$ python -q
>>> import numpy as np
>>> np.set_printoptions(suppress=True, linewidth=160)
>>> def rnd(a):
...     return np.round(a, 1) + 0
... 
>>> C = 10 * np.array([[-0.2, 0.6, 0.2, -1.2, 0.4, -0.5, -0.2],
...     [-0.8, -1.3, -0.2, -0.4, 0.9, -0.4, -0.4]])
>>> rng = np.random.default_rng(5061)
>>> labels = rng.integers(0, 2, 27)
>>> m1 = C[labels] + rng.normal(size=(27, 7))
>>> rnd(m1)
array([[ -2.7,   7.5,   1.9, -12.6,   3.7,  -6.5,  -3.1],
       [ -3.3,   6.5,   1.6, -10.5,   3.4,  -5. ,  -1.7],
       [ -2.9,   6.1,   0.7, -10.5,   5. ,  -4.6,  -0.3],
       [ -8.5, -12.5,  -2. ,  -3. ,  10.7,  -4.2,  -5.2],
       [ -7.7, -12.9,  -3.2,  -3.4,   8.1,  -3.1,  -4.1],
       [ -8.3, -13.8,  -1.7,  -2.6,  10.5,  -3.4,  -3. ],
       [ -2.9,   6.8,   2.5, -11.3,   4.7,  -6. ,  -2.2],
       [ -8.2, -11.1,  -1. ,  -2.9,   9.4,  -3.8,  -4.7],
       [ -3.8,   5.3,   2.2, -11.5,   3.1,  -6.1,  -2.1],
       [ -7.9, -13.4,  -3.9,  -3.3,   9.7,  -2.5,  -3.6],
       [ -8.9, -13.4,  -1.8,  -2.2,   8.6,  -4.5,  -3.8],
       [ -2.4,   8. ,   3.1, -13.2,   5.4,  -4.5,  -0.7],
       [ -8. , -12.4,  -1.7,  -6.4,   7.8,  -2.4,  -3.8],
       [ -8. , -14.4,  -2.7,  -6.1,   8.7,  -2.8,  -5.6],
       [ -9.8, -11.3,  -1.3,  -3.1,  10.2,  -3.9,  -6. ],
       [ -6.9, -13.3,  -0.7,  -3.2,   8.4,  -3.6,  -4.8],
       [ -2.4,   5.1,   0.8, -11.8,   4.4,  -5.7,  -1. ],
       [ -0.1,   6.4,   2.8, -12.1,   2.5,  -5.7,  -1.1],
       [ -8.4, -12.4,  -2.6,  -2.8,   9.8,  -3.7,  -4.5],
       [ -8.8, -14. ,  -3.9,  -4.2,   6.6,  -3. ,  -3.9],
       [ -7.6, -13.6,  -0.2,  -2.1,   8.6,  -4.9,  -2.5],
       [ -6.8, -12.6,  -1.8,  -4.1,  10.8,  -4.6,  -4.6],
       [ -2.2,   6.7,   2.8, -12.9,   3.7,  -4.2,  -2.3],
       [ -1.9,   7.3,   4.1, -12.4,   6.2,  -6.3,  -2.2],
       [ -9.3, -13.2,  -2.1,  -5.8,   9.5,  -4.1,  -3. ],
       [ -2.8,   6.8,   1.7, -10.8,   2.8,  -4. ,  -2.8],
       [ -1.5,   5.6,   2.5, -12.9,   3. ,  -5.5,  -2.3]])
>>> labels = m1[:, 2] > np.median(m1[:, 2])
>>> u = m1[labels].mean(axis=0) - m1[~labels].mean(axis=0)
>>> rnd(u)
array([ 5.5, 17.9,  4.2, -7.3, -4.9, -1.8,  2.5])
>>> Xs = m1 - m1.mean(axis=0)
>>> evecs = np.linalg.svd(Xs)[2][:2]
>>> Y = Xs - Xs @ evecs.T @ evecs
>>> np.linalg.norm(Y, axis=1).round(6).argmax()
np.int64(20)
>>> rnd(Y.std(axis=0))
array([0.8, 0.4, 0.7, 0.8, 0.7, 0.7, 0.9])
>>> rnd(np.cov(Xs @ evecs.T, rowvar=False))
array([[137.4,   0. ],
       [  0. ,   2. ]])
>>> K = np.loadtxt("dump.csv", delimiter=",")
>>> K
array([[-1.8,  2. ,  1.5, -1.3,  3.1,  1.4,  1.4,  0.5,  1.8, -0.3,  2.7,  0.1, -2.2, -0.1, -1.3],
       [ 2. , -2.6,  3.1,  0.1, -0.3, -1.1, -2.6,  0.6,  0.2,  2.2,  0.8, -0.8, -2.6, -0.1,  1.2],
       [ 1.5,  3.1,  1.6, -0.4, -0.6,  2.7, -0.1,  2.7,  0.1, -0.8, -2.7,  0.3,  0.8,  0.9,  2.2],
       [-1.3,  0.1, -0.4,  1.1,  0.5,  1.3, -2.3, -0.2, -1.2, -1.8, -1.2,  1. ,  1.6, -5.3, -1.7],
       [ 3.1, -0.3, -0.6,  0.5, -0.6, -0.8,  0.4, -0.3, -0.8,  1.3,  0.7, -0.9,  1.7, -2. , -1.2],
       [ 1.4, -1.1,  2.7,  1.3, -0.8,  2.4, -0.4, -0.4, -1.4,  0.5,  4. ,  2. , -2.1, -1.1, -0.5],
       [ 1.4, -2.6, -0.1, -2.3,  0.4, -0.4,  0.9,  3.2,  3.2, -1.7,  0.6, -2.1,  0.3, -0.8,  0. ],
       [ 0.5,  0.6,  2.7, -0.2, -0.3, -0.4,  3.2,  4.4, -2. ,  0.7,  0.8,  0.5,  0.2, -1.7, -0.9],
       [ 1.8,  0.2,  0.1, -1.2, -0.8, -1.4,  3.2, -2. , -0.6, -4.1,  0.7,  2.6, -0.8, -1.2,  3.4],
       [-0.3,  2.2, -0.8, -1.8,  1.3,  0.5, -1.7,  0.7, -4.1,  0.4,  0.6,  0.5,  0.5,  0. ,  2.8],
       [ 2.7,  0.8, -2.7, -1.2,  0.7,  4. ,  0.6,  0.8,  0.7,  0.6,  0.8, -2.7,  0.5,  0.3,  0. ],
       [ 0.1, -0.8,  0.3,  1. , -0.9,  2. , -2.1,  0.5,  2.6,  0.5, -2.7,  3.2, -0.5,  1.6, -1.3],
       [-2.2, -2.6,  0.8,  1.6,  1.7, -2.1,  0.3,  0.2, -0.8,  0.5,  0.5, -0.5,  2.6,  0.3,  0.2],
       [-0.1, -0.1,  0.9, -5.3, -2. , -1.1, -0.8, -1.7, -1.2,  0. ,  0.3,  1.6,  0.3,  0.2, -2.1],
       [-1.3,  1.2,  2.2, -1.7, -1.2, -0.5,  0. , -0.9,  3.4,  2.8,  0. , -1.3,  0.2, -2.1,  1.9]])
>>> np.trace(K)
np.float64(13.9)
>>> rnd(np.sort(np.abs(np.linalg.eigvals(K))))
array([1.1, 2. , 2.1, 3. , 4.9, 6. , 6.9, 6.9, 7. , 7.1, 8. , 8.1, 9. , 9. , 9. ])
>>> np.allclose(K @ K.T, K.T @ K)
True
>>> W0 = np.load("w.npy")
>>> W0
array([[-0.5,  1.6,  0.7, -0.1, -1. , -0.8,  0. ,  0. , -0.2, -1.6,  1.2],
       [-0.3,  0. ,  0. ,  1.6,  1.1,  0. , -1.6, -0.2,  0.8, -1.3,  0.5],
       [-0.5, -1.4, -0.8, -0.3,  0. ,  0.2, -1.1,  0.8, -0.1, -2. , -0.4],
       [-0.1, -0.3,  0.4, -0.1, -1.8, -0.4, -1. , -1.1, -0.9, -0.5,  1.4],
       [-0.3, -1.2, -0.7,  0.8, -1.2, -0.1,  1.3,  0.2, -0.1, -0.1,  1.7],
       [ 0.2,  0.4,  2.1,  0.1,  0.5, -0.1,  1.2, -0.4, -0.6, -1.3,  0.8],
       [ 1.6,  1.4,  0.2,  0. , -0.6,  1.3, -0.4, -0.5, -1.1,  0.7,  0.1],
       [ 0.7, -1.4,  0.4,  0.1,  0.4, -0.1,  0. ,  0. , -0.6, -1.3, -2.1],
       [ 0.2,  1.2, -0.7, -0.9,  0. , -1.8, -0.2, -0.9,  1. , -0.6, -0.8],
       [-0.9, -1. ,  0.4,  0.9,  1.1, -0.1, -0.7,  1.2, -0.1, -0.1,  1.9],
       [-0.2,  0.9,  1.3, -0.8, -0.4,  0.6, -1.3, -1.2, -0.9, -0.9,  0.6],
       [-1. , -1.1,  0.2,  1.2,  0.5,  0.5, -0.3,  0.4, -2. ,  0.4, -0.5],
       [-0.5, -0.1, -1.1,  0.8,  0. ,  0.1, -0.8,  0.7, -1.6, -1.8,  0.3],
       [-0.4,  0. ,  1.8,  0.7, -0.6,  0.8,  0.7, -1.5, -0.9,  0. , -0.7],
       [ 0.2,  0.7, -0.3, -1.1, -0.5,  0.5, -1.5, -1.2, -0.6, -1.1,  1.2],
       [-0.3, -0.5, -0.1,  0.5,  1.7,  1. , -0.8, -1. , -1.1,  0.9,  0.9],
       [-0.2, -1.4, -1.4,  0.8,  0.7,  1.2,  0. , -1.4,  0. ,  0.3,  0.7]])
>>> t3 = np.stack([W0, -3 * W0, W0[::-1]])
>>> t3.shape
(3, 17, 11)
>>> np.linalg.matrix_rank(t3)
array([11, 11, 11])
>>> np.linalg.matrix_rank(t3.reshape(3, -1))
np.int64(2)
>>> (t3 @ W0.T).shape
(3, 17, 17)
>>> G = W0.T @ W0
>>> rnd(np.diag(G))
array([ 6.2, 17.3, 15.3, 10.3, 13.3,  9.8, 14.4, 13.3, 14.2, 19.1, 19.9])
>>> np.linalg.matrix_rank(G)
np.int64(11)
>>> Y = W0 / np.sqrt((W0 ** 2).mean(axis=1, keepdims=True))
>>> rnd(Y[13])
array([-0.4,  0. ,  2. ,  0.8, -0.7,  0.9,  0.8, -1.7, -1. ,  0. , -0.8])
>>> np.linalg.matrix_rank(Y) == np.linalg.matrix_rank(W0)
np.True_
>>> rnd(np.linalg.norm(Y, axis=1))
array([3.3, 3.3, 3.3, 3.3, 3.3, 3.3, 3.3, 3.3, 3.3, 3.3, 3.3, 3.3, 3.3, 3.3, 3.3, 3.3, 3.3])
